% ipython --no-banner

In [1]: import numpy as np

In [2]: import numpy.linalg as la

In [3]: np.set_printoptions(suppress=True, linewidth=120)

In [4]: rng = np.random.default_rng(760)

In [5]: W0 = np.array([[-5, 5, -7, -8, -1],
   ...:     [2, 7, 1, 1, -5],
   ...:     [-6, 9, 3, 0, -1],
   ...:     [-2, 6, -9, 9, -5]]) * (rng.random((4, 5)) < 0.3)

In [6]: W0
Out[6]: 
array([[ 0,  0,  0,  0,  0],
       [ 0,  0,  1,  0, -5],
       [-6,  9,  0,  0, -1],
       [ 0,  0, -9,  0, -5]])

In [7]: # looks like rank 3

In [8]: left, s, vt = la.svd(W0)

In [9]: s.round(1)
Out[9]: array([11. , 10.3,  4.8, -0. ])

In [10]: np.argmax(s[:-1] / (s[1:] + 1e-6)) + 1
Out[10]: np.int64(3)

In [11]: B = left[:, :3] @ np.diag(s[:3]) @ vt[:3]

In [12]: la.matrix_rank(W0, rtol=0.05)
Out[12]: np.int64(3)

In [13]: round(la.norm(W0[1], 1), 1), np.round(la.norm(W0[1], np.inf), 1)
Out[13]: (np.float64(6.0), np.float64(5.0))

In [14]: W0[1] @ W0[0]
Out[14]: np.int64(0)

In [15]: la.norm(W0, axis=1).argmax()
Out[15]: np.int64(2)

In [16]: la.matrix_rank(W0, rtol=0.1)
Out[16]: np.int64(3)

In [17]: np.argsort(-la.norm(W0, axis=0).round(6), kind="stable")[:3]
Out[17]: array([2, 1, 4])

In [18]: la.cond(W0) > 100
Out[18]: np.True_

In [19]: round(la.norm(W0, 2) / la.norm(W0), 1)
Out[19]: np.float64(0.7)

In [20]: [round(float(x), 1) for x in la.svd(W0, compute_uv=False)[:3]]
Out[20]: [11.0, 10.3, 4.8]

In [21]: left, s, vt = la.svd(W0)

In [22]: vecs = vt[:(s > 1e-8).sum()]

In [23]: x0 = W0[2] + -2 * W0[3] + rng.integers(2) * np.eye(5)[2]

In [24]: x0
Out[24]: array([-6.,  9., 18.,  0.,  9.])

In [25]: np.allclose(vecs.T @ vecs @ x0, x0)
Out[25]: True

In [26]: la.matrix_rank(np.vstack([W0, x0]))
Out[26]: np.int64(3)

In [27]: np.round(vecs.T @ vecs, 1) + 0
Out[27]: 
array([[ 0.3, -0.5,  0. ,  0. ,  0. ],
       [-0.5,  0.7,  0. ,  0. ,  0. ],
       [ 0. ,  0. ,  1. ,  0. ,  0. ],
       [ 0. ,  0. ,  0. ,  0. ,  0. ],
       [ 0. ,  0. ,  0. ,  0. ,  1. ]])

In [28]: W0 @ W0
Traceback (most recent call last):
  Cell In[28], line 1
    W0 @ W0
ValueError: matmul: Input operand 1 has a mismatch in its core dimension 0, with gufunc signature (n?,k),(k,m?)->(n?,m?) (size 4 is different from 5)


In [29]: G = W0.T @ W0

In [30]: np.diag(G)
Out[30]: array([36, 81, 82,  0, 51])

In [31]: np.round(la.eigvalsh(G)[::-1], 1) + 0
Out[31]: array([121. , 106.2,  22.8,   0. ,   0. ])

In [32]: np.trace(G), (W0 ** 2).sum()
Out[32]: (np.int64(250), np.int64(250))

In [33]: A = np.load("w.npy")

In [34]: A
Out[34]: 
array([[5, 5, 4, 5, 2, 5],
       [5, 5, 4, 5, 2, 5]])

In [35]: # rank 1

In [36]: np.abs(np.diag(la.qr(A)[1])) > 1e-9
Out[36]: array([ True, False])

In [37]: np.unique(A.round(6), axis=0).shape
Out[37]: (1, 6)

In [38]: try:
    ...:     la.inv(A)
    ...: except la.LinAlgError as e:
    ...:     print(repr(e))
    ...: 
LinAlgError('Last 2 dimensions of the array must be square')
